% python3 -q
>>> import numpy as np
>>> np.set_printoptions(suppress=True, linewidth=140)
>>> X = np.load("block14.npy")
>>> X
array([[ 4,  2, 10,  7,  7,  6,  8,  3,  9,  4],
       [13, 13, 17, 16, 17, 12, 13, 12, 13, 15],
       [12,  8, 19, 14, 17, 13, 15, 10, 16, 12],
       [ 9,  3,  8,  2,  4,  0,  3,  9,  7,  1],
       [ 9,  3, 14,  5, 13,  7, 12,  9, 16,  7],
       [ 5,  3, 12, 10,  8,  8,  9,  3,  9,  5],
       [ 1,  3,  3,  5,  0,  0,  1,  1,  1,  1],
       [ 3,  5,  7, 11,  2,  4,  3,  1,  1,  3],
       [10, 12, 11, 14,  9,  6,  6,  9,  5, 10],
       [ 9,  5, 18, 14, 14, 13, 14,  6, 14,  9],
       [ 6,  8, 14, 14, 14, 13, 13,  5, 12, 12],
       [ 6,  4, 10, 11,  3,  4,  4,  3,  3,  2],
       [13,  9, 21, 17, 18, 15, 16, 10, 16, 13],
       [ 4,  4,  9,  7,  8,  6,  8,  4,  9,  6],
       [ 8, 10, 12, 17,  7,  8,  6,  5,  3,  8],
       [ 5,  7,  6,  8,  4,  2,  3,  5,  3,  5],
       [ 5,  5,  7,  8,  3,  2,  3,  4,  3,  3],
       [ 8, 12, 13, 18, 11, 11,  9,  6,  6, 12],
       [ 5,  5, 13, 11, 12, 11, 12,  4, 12,  9],
       [ 7,  9, 10, 14,  6,  6,  5,  5,  3,  7],
       [ 7,  5, 13,  8, 13,  9, 12,  7, 14,  9],
       [ 3,  5,  7, 11,  2,  4,  3,  1,  1,  3],
       [10,  4, 14,  7, 11,  6, 10,  9, 13,  6],
       [11, 13, 15, 18, 13, 11, 10,  9,  8, 13],
       [ 1,  3,  5,  6,  3,  3,  4,  1,  4,  3],
       [ 5, 11, 11, 18,  9, 11,  8,  3,  4, 11]])
>>> # rows and columns are dependent
>>> lab = X[:, 7] > np.median(X[:, 7])
>>> r0 = X[lab].mean(axis=0) - X[~lab].mean(axis=0)
>>> round((((X - X.mean(axis=0)) @ r0 > 0) == lab).mean(), 3)
np.float64(0.885)
>>> ((X - X.mean(axis=0)) @ r0 > 0).astype(int)
array([0, 1, 1, 0, 1, 0, 0, 0, 1, 1, 1, 0, 1, 0, 0, 0, 0, 1, 1, 0, 1, 0, 1, 1, 0, 0])
>>> np.argsort(-np.abs(r0).round(6), kind="stable")
array([4, 8, 2, 0, 7, 6, 9, 5, 1, 3])
>>> arr = np.load("run1.npy")
>>> arr
array([[-0.905, -3.402, -4.99 ,  7.919],
       [ 8.428, -4.166, -3.242, -1.049],
       [-5.441, -2.995, -7.837,  0.034],
       [-9.15 , -1.728, -2.183,  2.921],
       [-8.204, -3.006,  4.27 , -2.327],
       [ 5.408, -2.975,  3.405, -7.093],
       [-6.466, -1.836, -3.216, -6.669],
       [ 2.807,  1.824, -6.293,  7.014],
       [ 3.918,  1.609,  4.116,  8.07 ],
       [ 2.75 , -2.765, -3.149, -8.653],
       [-2.281, -4.715,  8.239, -2.165],
       [ 3.326, -3.271,  8.72 , -1.481],
       [-3.003, -5.166, -1.843,  7.803],
       [ 2.186,  4.841,  2.501, -8.095],
       [-5.631,  3.801,  0.532, -7.319],
       [-6.541, -5.189, -5.409, -1.02 ],
       [-7.378, -5.848, -2.455, -2.31 ],
       [-7.209, -4.35 , -0.933, -5.313],
       [ 0.334, -6.512, -5.193, -5.524],
       [-4.431,  5.353, -6.966, -1.782],
       [-6.414, -1.523, -7.273, -1.91 ],
       [-6.866,  5.471, -2.177,  4.265],
       [-1.355, -9.17 ,  3.224, -1.919],
       [-3.555,  5.151,  0.445, -7.786],
       [-5.272, -6.222, -3.38 , -4.698],
       [ 2.369,  5.96 ,  3.16 ,  6.991],
       [-9.092,  3.893, -0.32 ,  1.444]])
>>> Xc = arr - arr.mean(axis=0)
>>> Uu, sig, vt = np.linalg.svd(Xc, full_matrices=False)
>>> np.round(sig ** 2 / (sig ** 2).sum(), 3)
array([0.321, 0.309, 0.205, 0.165])
>>> np.abs(vt[0]).argmax()
np.int64(3)
>>> round((sig ** 2).sum() ** 2 / (sig ** 4).sum(), 3)
np.float64(3.737)
>>> proj = arr @ np.linalg.solve(arr.T @ arr, arr.T)
>>> np.round(proj @ arr[:, 0], 3)
array([-0.905,  8.428, -5.441, -9.15 , -8.204,  5.408, -6.466,  2.807,  3.918,  2.75 , -2.281,  3.326, -3.003,  2.186, -5.631, -6.541,
       -7.378, -7.209,  0.334, -4.431, -6.414, -6.866, -1.355, -3.555, -5.272,  2.369, -9.092])
>>> np.trace(proj)
np.float64(4.0)
>>> np.linalg.matrix_rank(np.eye(27) - proj)
np.int64(23)
>>> r0, r1 = arr[23], arr[18]
>>> round(float(r0 @ r1), 3)
5.968
>>> p = (r0 @ r1) / (r0 @ r0) * r0
>>> (r1 - p) @ r0
np.float64(0.0)
>>> np.round(r1 - p, 3)
array([ 0.546, -6.819, -5.22 , -5.059])
>>> Y = np.c_[arr[:, :1] @ np.array([[0]]), np.array([0, 2, 1, 0, 1, -2, -3, 1, 2, -3, -3, 2, 1, 0, 0, -3, 0, 1, -2, 2, -1, -3, 3, 3, -3, -1, -1])]
>>> Y
array([[ 0.,  0.],
       [ 0.,  2.],
       [ 0.,  1.],
       [ 0.,  0.],
       [ 0.,  1.],
       [ 0., -2.],
       [ 0., -3.],
       [ 0.,  1.],
       [ 0.,  2.],
       [ 0., -3.],
       [ 0., -3.],
       [ 0.,  2.],
       [ 0.,  1.],
       [ 0.,  0.],
       [ 0.,  0.],
       [ 0., -3.],
       [ 0.,  0.],
       [ 0.,  1.],
       [ 0., -2.],
       [ 0.,  2.],
       [ 0., -1.],
       [ 0., -3.],
       [ 0.,  3.],
       [ 0.,  3.],
       [ 0., -3.],
       [ 0., -1.],
       [ 0., -1.]])
>>> np.round(np.linalg.norm(Y - arr @ np.linalg.lstsq(arr, Y)[0], axis=0), 3)
array([0.   , 9.695])
>>> np.linalg.matrix_rank(np.c_[arr, Y])
np.int64(5)
>>> np.round(np.linalg.lstsq(arr, Y[:, 0])[0], 3)
array([0., 0., 0., 0.])
>>> np.linalg.matrix_rank(Y)
np.int64(1)
>>> Xc = (arr - arr.mean(axis=0)) / arr.std(axis=0)
>>> Xc.std(axis=0)
array([1., 1., 1., 1.])
>>> b = np.linalg.lstsq(np.delete(Xc, 3, axis=1), Xc[:, 3])[0]
>>> b.round(3)
array([ 0.09 ,  0.129, -0.108])
>>> F = np.load("w.npy")
>>> F
array([[0, 1, 1, 0, 1],
       [1, 0, 0, 0, 1],
       [1, 0, 0, 0, 0],
       [0, 0, 0, 0, 0],
       [1, 1, 0, 0, 0]])
>>> # rank 4
>>> ev, V = np.linalg.eigh(F)
>>> vec = np.array([2, 3, 0, 2, -3])
>>> (np.sign(V[:, -1].round(6)) == np.sign(V[0, -1].round(6))).astype(int)
array([1, 1, 1, 0, 1])
>>> np.round(V * np.maximum(ev, 0) @ V.T, 3)
array([[0.832, 0.665, 0.438, 0.   , 0.665],
       [0.665, 0.635, 0.226, 0.   , 0.635],
       [0.438, 0.226, 0.379, 0.   , 0.226],
       [0.   , 0.   , 0.   , 0.   , 0.   ],
       [0.665, 0.635, 0.226, 0.   , 0.635]])
>>> vec @ F @ vec
np.int64(-18)
>>> np.round(np.linalg.eigvalsh(F[1:, 1:]), 3)
array([-1.,  0.,  0.,  1.])
>>> Uu, sig, vt = np.linalg.svd(F)
>>> V = vt[:(sig > 1e-8).sum()]
>>> rng = np.random.default_rng(507)
>>> vec = F[0] + -1 * F[3] + rng.integers(2) * np.eye(5)[2]
>>> vec
array([0., 1., 2., 0., 1.])
>>> np.linalg.matrix_rank(np.vstack([F, vec]))
np.int64(4)
>>> [round(float(x), 3) for x in np.linalg.svd(F, compute_uv=False)[:3]]
[2.17, 1.481, 1.0]
>>> np.abs(np.diag(np.linalg.qr(F)[1])) > 1e-9
array([ True,  True,  True, False,  True])
>>> np.allclose(F[:-1].T @ np.linalg.lstsq(F[:-1].T, F[-1])[0], F[-1])
False
>>> np.round(np.trace(np.linalg.pinv(F) @ F), 3)
np.float64(4.0)
>>> np.linalg.lstsq(F[:-1].T, F[-1])[2]
np.int32(3)
>>> Uu, sig, vt = np.linalg.svd(F)
>>> sig.round(3)
array([2.17 , 1.481, 1.   , 0.311, 0.   ])
>>> np.argmax(sig[:-1] / (sig[1:] + 1e-6)) + 1
np.int64(4)
>>> Y = Uu[:, :4] @ np.diag(sig[:4]) @ vt[:4]
>>> Y.round(3) + 0
array([[0., 1., 1., 0., 1.],
       [1., 0., 0., 0., 1.],
       [1., 0., 0., 0., 0.],
       [0., 0., 0., 0., 0.],
       [1., 1., 0., 0., 0.]])
>>> np.linalg.matrix_rank(Y)
np.int64(4)
>>> round(np.abs(F - Y).max(), 3)
np.float64(0.0)
>>> data = np.load("case17.npy")
>>> data
array([[0, 0, 2, 1, 1, 0, 2],
       [0, 0, 0, 0, 2, 0, 1],
       [0, 2, 2, 0, 2, 0, 2],
       [2, 1, 2, 1, 2, 1, 0],
       [1, 2, 2, 0, 0, 2, 0],
       [0, 2, 2, 1, 1, 0, 0],
       [2, 1, 2, 1, 1, 2, 0],
       [0, 0, 2, 1, 1, 0, 2]])
>>> # rows 0 and 7 are equal
>>> np.round(np.linalg.eigvals(F), 3)
array([ 2.17 , -1.481,  0.311, -1.   ,  0.   ])
>>> np.round(np.linalg.det(2 * F), 3), round(np.linalg.det(F), 3)
(np.float64(0.0), np.float64(0.0))
>>> vec = np.array([5, -3, -3, 5, -5, 1, -1])
>>> target = data @ vec
>>> target
array([ -8, -11, -24,  -3,  -5, -12,   3,  -8])
>>> np.round(np.linalg.solve(data.T @ data, data.T @ target), 3)
array([ 5., -3., -3.,  5., -5.,  1., -1.])
>>> np.round(np.linalg.lstsq(data, target)[0], 3)
array([ 5., -3., -3.,  5., -5.,  1., -1.])
>>> target = target + 0.1 * rng.normal(size=8)
>>> target.round(3)
array([ -7.841, -10.857, -23.762,  -3.02 ,  -4.815, -12.073,   2.915,  -7.938])
>>> b, *_ = np.linalg.lstsq(data, target)
>>> np.round(data.T @ (target - data @ b), 3) + 0
array([0., 0., 0., 0., 0., 0., 0.])
>>> b.round()
array([ 5., -3., -3.,  5., -5.,  1., -1.])
>>> round(float(np.linalg.norm(target - data @ b)), 3)
0.068
